% ipython --no-banner

In [1]: import numpy as np

In [2]: np.set_printoptions(precision=2, suppress=True, linewidth=140)

In [3]: arr = np.load("m.npy")

In [4]: arr
Out[4]: 
array([[ 0.,  0., -3.,  0., -2.,  2., -1.],
       [ 0.,  0., -3., -1.,  0.,  3.,  1.],
       [-3., -3.,  0.,  0.,  0.,  0.,  0.],
       [ 0., -1.,  0.,  0.,  0.,  0.,  0.],
       [-2.,  0.,  0.,  0.,  0.,  0.,  0.],
       [ 2.,  3.,  0.,  0.,  0.,  0.,  0.],
       [-1.,  1.,  0.,  0.,  0.,  0.,  0.]])

In [5]: np.linalg.cond(arr) > 100
Out[5]: np.True_

In [6]: np.argsort(-np.linalg.norm(arr, axis=0).round(6), kind="stable")[:3]
Out[6]: array([1, 0, 2])

In [7]: [round(float(x), 2) for x in np.linalg.svd(arr, compute_uv=False)[:3]]
Out[7]: [5.75, 5.75, 2.23]

In [8]: np.linalg.matrix_rank(arr, rtol=0.1)
Out[8]: np.int64(4)

In [9]: rk = np.linalg.matrix_rank(arr)

In [10]: rk
Out[10]: np.int64(4)

In [11]: null = np.linalg.svd(arr)[2][rk:].T

In [12]: np.linalg.matrix_rank(arr.T @ arr), np.linalg.matrix_rank(arr @ arr.T)
Out[12]: (np.int64(4), np.int64(4))

In [13]: [int(np.linalg.matrix_rank(arr[:i])) for i in range(1, len(arr) + 1)]
Out[13]: [1, 2, 3, 4, 4, 4, 4]

In [14]: [int(np.linalg.matrix_rank(np.delete(arr, i, axis=0))) for i in range(7)]
Out[14]: [3, 3, 4, 4, 4, 4, 4]

In [15]: U, sigma, VT = np.linalg.svd(arr)

In [16]: np.argmax(sigma[:-1] / (sigma[1:] + 1e-6)) + 1
Out[16]: np.int64(4)

In [17]: sigma.round(2) + 0
Out[17]: array([5.75, 5.75, 2.23, 2.23, 0.  , 0.  , 0.  ])

In [18]: A2 = U[:, :4] @ np.diag(sigma[:4]) @ VT[:4]

In [19]: np.linalg.matrix_rank(A2)
Out[19]: np.int64(4)

In [20]: np.round(np.linalg.norm(arr - A2, 2), 2), round(sigma[4], 2)
Out[20]: (np.float64(0.0), np.float64(0.0))

In [21]: round(float(np.linalg.norm(arr - A2) / np.linalg.norm(arr)), 2)
Out[21]: 0.0

In [22]: A2.round(2) + 0
Out[22]: 
array([[ 0.,  0., -3.,  0., -2.,  2., -1.],
       [ 0.,  0., -3., -1.,  0.,  3.,  1.],
       [-3., -3.,  0.,  0.,  0.,  0.,  0.],
       [ 0., -1.,  0.,  0.,  0.,  0.,  0.],
       [-2.,  0.,  0.,  0.,  0.,  0.,  0.],
       [ 2.,  3.,  0.,  0.,  0.,  0.,  0.],
       [-1.,  1.,  0.,  0.,  0.,  0.,  0.]])

In [23]: np.linalg.matrix_rank(arr, rtol=0.05)
Out[23]: np.int64(4)

In [24]: w, evecs = np.linalg.eigh(arr)

In [25]: x0 = np.array([-3, 1, -2, -2, -1, 1, -1])

In [26]: (np.sign(evecs[:, -1].round(6)) == np.sign(evecs[0, -1].round(6))).astype(int)
Out[26]: array([1, 1, 0, 0, 0, 1, 1])

In [27]: gram = arr.T @ arr

In [28]: np.linalg.matrix_rank(gram)
Out[28]: np.int64(4)

In [29]: (arr @ arr.T).shape
Out[29]: (7, 7)

In [30]: gram
Out[30]: 
array([[ 18.,  14.,   0.,   0.,   0.,   0.,   0.],
       [ 14.,  20.,   0.,   0.,   0.,   0.,   0.],
       [  0.,   0.,  18.,   3.,   6., -15.,   0.],
       [  0.,   0.,   3.,   1.,   0.,  -3.,  -1.],
       [  0.,   0.,   6.,   0.,   4.,  -4.,   2.],
       [  0.,   0., -15.,  -3.,  -4.,  13.,   1.],
       [  0.,   0.,   0.,  -1.,   2.,   1.,   2.]])

In [31]: np.trace(gram), (arr ** 2).sum()
Out[31]: (np.float64(76.0), np.float64(76.0))

In [32]: np.diag(gram)
Out[32]: array([18., 20., 18.,  1.,  4., 13.,  2.])

In [33]: K = np.loadtxt("layer12.csv", delimiter=",")

In [34]: K
Out[34]: 
array([[ 12., -16.,  -9.,  -9.,   0.],
       [  3.,  -4.,   2.,  -8.,  -3.],
       [ -6.,   0.,  -8.,  -8.,  -2.],
       [  0.,   0.,   0.,   0.,   0.],
       [ -6.,   0.,  -8.,  -8.,  -2.],
       [ -8.,   4.,  -6.,  -5.,  -8.],
       [  6.,  -9.,  -2.,  -4.,  -7.],
       [  0.,   0.,   0.,   0.,   0.],
       [ -5.,   9.,   6.,  -1.,  -2.],
       [  4.,  -5.,   0.,  -1., -13.],
       [  0.,   0.,   0.,   0.,   0.],
       [ -6.,   0.,  -8.,  -8.,  -2.],
       [  3.,  -2.,  -3.,  -9.,  11.]])

In [35]: Ac = K - K.mean(axis=0)

In [36]: evecs = np.linalg.svd(Ac)[2][:4]

In [37]: A2 = Ac - Ac @ evecs.T @ evecs

In [38]: (Ac @ evecs.T).std(axis=0)
Out[38]: array([7.93, 5.72, 5.19, 2.09])

In [39]: A2.std(axis=0)
Out[39]: array([0.35, 0.37, 0.2 , 0.04, 0.07])

In [40]: np.round(np.cov(Ac @ evecs.T, rowvar=False), 2) + 0
Out[40]: 
array([[68.15,  0.  ,  0.  ,  0.  ],
       [ 0.  , 35.39,  0.  ,  0.  ],
       [ 0.  ,  0.  , 29.17,  0.  ],
       [ 0.  ,  0.  ,  0.  ,  4.74]])

In [41]: np.linalg.norm(A2, axis=1).round(6).argmax()
Out[41]: np.int64(5)

In [42]: round(float(np.linalg.norm(A2) / np.linalg.norm(Ac)), 2)
Out[42]: 0.05

In [43]: gram = np.cov(K, rowvar=False)

In [44]: np.polyfit(K[:, 1], K[:, 0], 1)
Out[44]: array([-0.84, -1.71])

In [45]: np.linalg.eigvalsh(gram)[::-1]
Out[45]: array([68.15, 35.39, 29.17,  4.74,  0.33])

In [46]: np.argwhere(np.triu(np.abs(np.corrcoef(K.T)) > 0.8, 1))
Out[46]: array([[0, 1]])

In [47]: np.median(K, axis=0)
Out[47]: array([ 0.,  0., -2., -5., -2.])

In [48]: round(np.corrcoef(K[:, 1], K[:, 0])[0, 1], 2)
Out[48]: np.float64(-0.86)

In [49]: K.std(axis=0)
Out[49]: array([5.62, 5.81, 4.49, 3.67, 5.32])

In [50]: A2 = np.c_[K[:, :1] @ np.array([[7]]), np.array([6, 0, 8, 9, 2, 9, 8, 0, 4, 2, 0, 7, 3])]

In [51]: A2
Out[51]: 
array([[ 84.,   6.],
       [ 21.,   0.],
       [-42.,   8.],
       [  0.,   9.],
       [-42.,   2.],
       [-56.,   9.],
       [ 42.,   8.],
       [  0.,   0.],
       [-35.,   4.],
       [ 28.,   2.],
       [  0.,   0.],
       [-42.,   7.],
       [ 21.,   3.]])

In [52]: np.linalg.matrix_rank(np.c_[K, A2])
Out[52]: np.int64(6)

In [53]: np.round(np.linalg.norm(A2 - K @ np.linalg.lstsq(K, A2)[0], axis=0), 2) + 0
Out[53]: array([ 0.  , 12.22])

In [54]: np.round(np.linalg.lstsq(K, A2[:, 0])[0], 2) + 0
Out[54]: array([7., 0., 0., 0., 0.])

In [55]: np.linalg.norm(np.linalg.qr(K)[0].T @ A2, axis=0) ** 2 / ((A2 ** 2).sum(axis=0) + 1e-12)
Out[55]: array([1.  , 0.63])

In [56]: d = np.linalg.norm(K[:, None] - K[None], axis=-1)

In [57]: np.unravel_index(d.round(6).argmax(), d.shape)
Out[57]: (np.int64(0), np.int64(8))

In [58]: np.linalg.matrix_rank(d ** 2)
Out[58]: np.int64(7)

In [59]: np.linalg.norm(K - K.mean(axis=0), axis=1)
Out[59]: array([20.35,  7.06,  8.65,  6.12,  8.65, 11.76, 10.75,  6.12, 15.14, 12.93,  6.12,  8.65, 14.22])

In [60]: np.linalg.norm(K, axis=1)
Out[60]: array([23.71, 10.1 , 12.96,  0.  , 12.96, 14.32, 13.64,  0.  , 12.12, 14.53,  0.  , 12.96, 14.97])

In [61]: np.flatnonzero(d[0] < d.mean() / 2)
Out[61]: array([0])

In [62]: d.shape
Out[62]: (13, 13)

In [63]: (d + 1e9 * np.eye(13)).round(6).argmin(axis=1)
Out[63]: array([6, 6, 4, 7, 2, 2, 9, 3, 3, 6, 3, 2, 3])

In [64]: hat = K @ np.linalg.solve(K.T @ K, K.T)

In [65]: np.round(np.linalg.eigvalsh(hat), 2) + 0
Out[65]: array([0., 0., 0., 0., 0., 0., 0., 0., 1., 1., 1., 1., 1.])

In [66]: np.diag(hat)
Out[66]: array([0.71, 0.75, 0.28, 0.  , 0.28, 0.51, 0.32, 0.  , 0.61, 0.56, 0.  , 0.28, 0.71])

In [67]: np.round(hat @ K[:, 2], 2) + 0
Out[67]: array([-9.,  2., -8.,  0., -8., -6., -2.,  0.,  6.,  0.,  0., -8., -3.])

In [68]: rng = np.random.default_rng(30)

In [69]: idx = rng.integers(0, 2, 6)

In [70]: J = (idx[:, None] == idx) * 2 + np.eye(6)

In [71]: J
Out[71]: 
array([[3., 2., 0., 2., 2., 2.],
       [2., 3., 0., 2., 2., 2.],
       [0., 0., 3., 0., 0., 0.],
       [2., 2., 0., 3., 2., 2.],
       [2., 2., 0., 2., 3., 2.],
       [2., 2., 0., 2., 2., 3.]])

In [72]: # splits into 2 blocks

In [73]: w, evecs = np.linalg.eigh(J)

In [74]: np.linalg.eigvalsh(J + -2 * np.eye(6))
Out[74]: array([-1., -1., -1., -1.,  1.,  9.])

In [75]: (w > 1e-8).sum(), (w < -1e-8).sum()
Out[75]: (np.int64(6), np.int64(0))

In [76]: w.sum(), np.trace(J)
Out[76]: (np.float64(18.0), np.float64(18.0))

In [77]: np.round(evecs.T @ J @ evecs, 2) + 0
Out[77]: 
array([[ 1.,  0.,  0.,  0.,  0.,  0.],
       [ 0.,  1.,  0.,  0.,  0.,  0.],
       [ 0.,  0.,  1.,  0.,  0.,  0.],
       [ 0.,  0.,  0.,  1.,  0.,  0.],
       [ 0.,  0.,  0.,  0.,  3.,  0.],
       [ 0.,  0.,  0.,  0.,  0., 11.]])

In [78]: np.flatnonzero(np.linalg.matrix_power((J != 0) + (J.T != 0) + np.eye(6), 6)[3])
Out[78]: array([0, 1, 3, 4, 5])

In [79]: round(np.linalg.det(J), 2)
Out[79]: np.float64(33.0)

In [80]: def softmax(z):
    ...:     e = np.exp(z - z.max(axis=-1, keepdims=True))
    ...:     return e / e.sum(axis=-1, keepdims=True)
    ...: 

In [81]: softmax(J).sum(axis=1)
Out[81]: array([1., 1., 1., 1., 1., 1.])

In [82]: softmax(J[5])
Out[82]: array([0.15, 0.15, 0.02, 0.15, 0.15, 0.4 ])

In [83]: S = J @ J.T / np.sqrt(6)

In [84]: np.round(softmax(S)[5] @ J, 2) + 0
Out[84]: array([2.18, 2.18, 0.  , 2.18, 2.18, 2.27])

In [85]: np.round(softmax(S + np.triu(np.full(S.shape, -np.inf), 1)), 2) + 0
Out[85]: 
array([[1.  , 0.  , 0.  , 0.  , 0.  , 0.  ],
       [0.4 , 0.6 , 0.  , 0.  , 0.  , 0.  ],
       [0.02, 0.02, 0.95, 0.  , 0.  , 0.  ],
       [0.29, 0.29, 0.  , 0.43, 0.  , 0.  ],
       [0.22, 0.22, 0.  , 0.22, 0.33, 0.  ],
       [0.18, 0.18, 0.  , 0.18, 0.18, 0.27]])

In [86]: softmax(S).round(6).argmax(axis=1)
Out[86]: array([0, 1, 2, 3, 4, 5])

In [87]: np.round(softmax(S), 2) + 0
Out[87]: 
array([[0.27, 0.18, 0.  , 0.18, 0.18, 0.18],
       [0.18, 0.27, 0.  , 0.18, 0.18, 0.18],
       [0.02, 0.02, 0.89, 0.02, 0.02, 0.02],
       [0.18, 0.18, 0.  , 0.27, 0.18, 0.18],
       [0.18, 0.18, 0.  , 0.18, 0.27, 0.18],
       [0.18, 0.18, 0.  , 0.18, 0.18, 0.27]])
